$ python3 -q
>>> import numpy as np
>>> from numpy import linalg as LA
>>> np.set_printoptions(precision=1, suppress=True, linewidth=140, sign=" ")
>>> arr = np.load("layer11.npy")
>>> arr
array([[-16,   5, -16],
       [ 16, -23,  16],
       [  8, -16,   8],
       [  8,  20,   8],
       [  8,  -7,   8]])
>>> np.abs(np.diag(LA.qr(arr)[1])) > 1e-9
array([ True,  True, False])
>>> np.round(np.trace(LA.pinv(arr) @ arr), 1)
np.float64(2.0)
>>> arr @ LA.pinv(arr) @ arr
array([[-16.,   5., -16.],
       [ 16., -23.,  16.],
       [  8., -16.,   8.],
       [  8.,  20.,   8.],
       [  8.,  -7.,   8.]])
>>> rk = LA.matrix_rank(arr)
>>> rk
np.int64(2)
>>> null = LA.svd(arr)[2][rk:].T
>>> np.round(arr @ null, 1) + 0
array([[ 0.],
       [ 0.],
       [ 0.],
       [ 0.],
       [ 0.]])
>>> [int(LA.matrix_rank(np.delete(arr, i, axis=0))) for i in range(5)]
[2, 2, 2, 2, 2]
>>> np.allclose(arr @ null, 0)
True
>>> np.round(null @ null.T, 1) + 0
array([[ 0.5,  0. , -0.5],
       [ 0. ,  0. ,  0. ],
       [-0.5,  0. ,  0.5]])
>>> [int(LA.matrix_rank(arr[:i])) for i in range(1, len(arr) + 1)]
[1, 2, 2, 2, 2]
>>> np.round(null[:, 0] / null[np.abs(null[:, 0]).round(6).argmax(), 0], 1) + 0
array([ 1.,  0., -1.])
>>> vec = np.array([-6, 2, -6])
>>> arr @ vec
array([ 202, -238, -128,  -56, -110])
>>> np.sign((arr @ vec).round(6))
array([ 1, -1, -1, -1, -1])
>>> LA.norm(arr @ vec) <= LA.norm(arr, 2) * LA.norm(vec) + 1e-9
np.True_
>>> (arr @ vec).argmax()
np.int64(0)
>>> U, sigma, Vh = LA.svd(arr)
>>> V = Vh[:(sigma > 1e-8).sum()]
>>> rng = np.random.default_rng(1082)
>>> vec = arr[3] + 3 * arr[0] + rng.integers(2) * np.eye(3)[0]
>>> vec
array([-39.,  35., -40.])
>>> round(LA.norm(vec - V.T @ V @ vec), 1)
np.float64(0.7)
>>> np.allclose(V.T @ V @ vec, vec)
False
>>> np.round(V.T @ V, 1) + 0
array([[ 0.5,  0. ,  0.5],
       [ 0. ,  1. ,  0. ],
       [ 0.5,  0. ,  0.5]])
>>> np.diag(V.T @ V)
array([ 0.5,  1. ,  0.5])
>>> LA.matrix_rank(np.vstack([arr, vec]))
np.int64(3)
>>> K = np.loadtxt("test13.csv", delimiter=",")
>>> K
array([[ 1.,  1.,  1.,  1., -1., -1., -1., -1.],
       [ 1., -1., -1.,  1., -1.,  1.,  1., -1.],
       [ 1.,  1., -1., -1.,  1.,  1., -1., -1.],
       [ 1.,  1.,  1.,  1.,  1.,  1.,  1.,  1.],
       [ 1., -1.,  1., -1.,  1., -1.,  1., -1.]])
>>> K - K[0]
array([[ 0.,  0.,  0.,  0.,  0.,  0.,  0.,  0.],
       [ 0., -2., -2.,  0.,  0.,  2.,  2.,  0.],
       [ 0.,  0., -2., -2.,  2.,  2.,  0.,  0.],
       [ 0.,  0.,  0.,  0.,  2.,  2.,  2.,  2.],
       [ 0., -2.,  0., -2.,  2.,  0.,  2.,  0.]])
>>> round(LA.norm(K), 1)
np.float64(6.3)
>>> K.sum(axis=0)
array([ 5.,  1.,  1.,  1.,  1.,  1.,  1., -3.])
>>> vec = np.array([-9, 9, 0, 4, 9, 3, 0, 8])
>>> h1 = np.maximum(K @ vec, 0)
>>> np.maximum(K @ vec, 0) - np.maximum(-K @ vec, 0)
array([-16., -28.,   0.,  24., -24.])
>>> np.maximum(K @ (3 * vec), 0)
array([  0.,   0.,   0.,  72.,   0.])
>>> f = np.array([8, 1, 0])
>>> np.correlate(K[4], K[2], "full")
array([-1.,  0.,  1.,  0., -1.,  0.,  1.,  0.,  1.,  0., -1.,  0.,  1.,  0., -1.])
>>> np.array([np.convolve(row, f, "same") for row in K])
array([[ 9.,  9.,  9., -7., -9., -9., -9., -1.],
       [-7., -9.,  7., -7.,  7.,  9., -7., -1.],
       [ 9., -7., -9.,  7.,  9., -7., -9., -1.],
       [ 9.,  9.,  9.,  9.,  9.,  9.,  9.,  1.],
       [-7.,  7., -7.,  7., -7.,  7., -7., -1.]])
>>> np.polyval(f, K[4])
array([ 9.,  7.,  9.,  7.,  9.,  7.,  9.,  7.])
>>> cov = K.T @ K
>>> np.allclose(cov, cov.T)
True
>>> cov
array([[ 5.,  1.,  1.,  1.,  1.,  1.,  1., -3.],
       [ 1.,  5.,  1.,  1.,  1.,  1., -3.,  1.],
       [ 1.,  1.,  5.,  1.,  1., -3.,  1.,  1.],
       [ 1.,  1.,  1.,  5., -3.,  1.,  1.,  1.],
       [ 1.,  1.,  1., -3.,  5.,  1.,  1.,  1.],
       [ 1.,  1., -3.,  1.,  1.,  5.,  1.,  1.],
       [ 1., -3.,  1.,  1.,  1.,  1.,  5.,  1.],
       [-3.,  1.,  1.,  1.,  1.,  1.,  1.,  5.]])
>>> theta = np.radians(15)
>>> R = np.eye(8)
>>> R[4, 4] = R[2, 2] = np.cos(theta)
>>> R[4, 2], R[2, 4] = -np.sin(theta), np.sin(theta)
>>> R
array([[ 1. ,  0. ,  0. ,  0. ,  0. ,  0. ,  0. ,  0. ],
       [ 0. ,  1. ,  0. ,  0. ,  0. ,  0. ,  0. ,  0. ],
       [ 0. ,  0. ,  1. ,  0. ,  0.3,  0. ,  0. ,  0. ],
       [ 0. ,  0. ,  0. ,  1. ,  0. ,  0. ,  0. ,  0. ],
       [ 0. ,  0. , -0.3,  0. ,  1. ,  0. ,  0. ,  0. ],
       [ 0. ,  0. ,  0. ,  0. ,  0. ,  1. ,  0. ,  0. ],
       [ 0. ,  0. ,  0. ,  0. ,  0. ,  0. ,  1. ,  0. ],
       [ 0. ,  0. ,  0. ,  0. ,  0. ,  0. ,  0. ,  1. ]])
>>> Y = K @ R.T
>>> np.allclose(K @ K.T, Y @ Y.T)
True
>>> np.abs(Y - K).max(axis=0)
array([ 0. ,  0. ,  0.3,  0. ,  0.3,  0. ,  0. ,  0. ])
>>> data = np.array([[-0.1, -0.1, -0.4],
...     [-0.7, -0.9, -1.0],
...     [-0.1, -0.5, 0.1],
...     [-1.0, -1.0, -1.0],
...     [0.9, 1.0, 1.0],
...     [0.9, 1.0, 1.0],
...     [0.1, 0.0, 0.7],
...     [0.1, 0.6, -0.8],
...     [-0.4, -0.5, -0.9],
...     [-0.6, -1.0, 0.0],
...     [-0.1, -0.1, -0.4]])
>>> data
array([[-0.1, -0.1, -0.4],
       [-0.7, -0.9, -1. ],
       [-0.1, -0.5,  0.1],
       [-1. , -1. , -1. ],
       [ 0.9,  1. ,  1. ],
       [ 0.9,  1. ,  1. ],
       [ 0.1,  0. ,  0.7],
       [ 0.1,  0.6, -0.8],
       [-0.4, -0.5, -0.9],
       [-0.6, -1. ,  0. ],
       [-0.1, -0.1, -0.4]])
>>> d = LA.norm(data[:, None] - data[None], axis=-1)
>>> LA.matrix_rank(d ** 2)
np.int64(5)
>>> d.shape
(11, 11)
>>> np.unravel_index(d.round(6).argmax(), d.shape)
(np.int64(3), np.int64(4))
>>> np.flatnonzero(d[7] < d.mean() / 2)
array([ 7])
>>> LA.norm(data - data.mean(axis=0), axis=1)
array([ 0.2,  1.3,  0.4,  1.5,  1.9,  1.9,  0.9,  1. ,  0.9,  1. ,  0.2])
>>> U, sigma, Vh = LA.svd(K, full_matrices=False)
>>> np.round(Vh @ Vh.T, 1) + 0
array([[ 1.,  0.,  0.,  0.,  0.],
       [ 0.,  1.,  0.,  0.,  0.],
       [ 0.,  0.,  1.,  0.,  0.],
       [ 0.,  0.,  0.,  1.,  0.],
       [ 0.,  0.,  0.,  0.,  1.]])
>>> U.shape, sigma.shape, Vh.shape
((5, 5), (5,), (5, 8))
>>> round(float(np.sqrt((sigma ** 2).sum())), 1), round(LA.norm(K), 1)
(6.3, np.float64(6.3))
>>> np.round(U.T @ U, 1) + 0
array([[ 1.,  0.,  0.,  0.,  0.],
       [ 0.,  1.,  0.,  0.,  0.],
       [ 0.,  0.,  1.,  0.,  0.],
       [ 0.,  0.,  0.,  1.,  0.],
       [ 0.,  0.,  0.,  0.,  1.]])
>>> Xc = (data - data.mean(axis=0)) / data.std(axis=0)
>>> np.argwhere(np.abs(Xc) > 2)
array([], shape=(0, 2), dtype=int64)
>>> c = LA.lstsq(np.delete(Xc, 1, axis=1), Xc[:, 1])[0]
>>> c
array([ 1.3, -0.4])
>>> np.abs(c).argmax()
np.int64(0)
>>> lab = rng.permutation(3)
>>> Y = data[:, lab] * rng.choice([-1, 1], 3)
>>> Y
array([[ 0.1,  0.4,  0.1],
       [ 0.7,  1. ,  0.9],
       [ 0.1, -0.1,  0.5],
       [ 1. ,  1. ,  1. ],
       [-0.9, -1. , -1. ],
       [-0.9, -1. , -1. ],
       [-0.1, -0.7, -0. ],
       [-0.1,  0.8, -0.6],
       [ 0.4,  0.9,  0.5],
       [ 0.6, -0. ,  1. ],
       [ 0.1,  0.4,  0.1]])
>>> U, _, Vh = LA.svd(data.T @ Y)
>>> np.round(LA.lstsq(data, Y)[0], 1) + 0
array([[-1.,  0.,  0.],
       [ 0.,  0., -1.],
       [ 0., -1.,  0.]])
>>> lab
array([ 0,  2,  1])
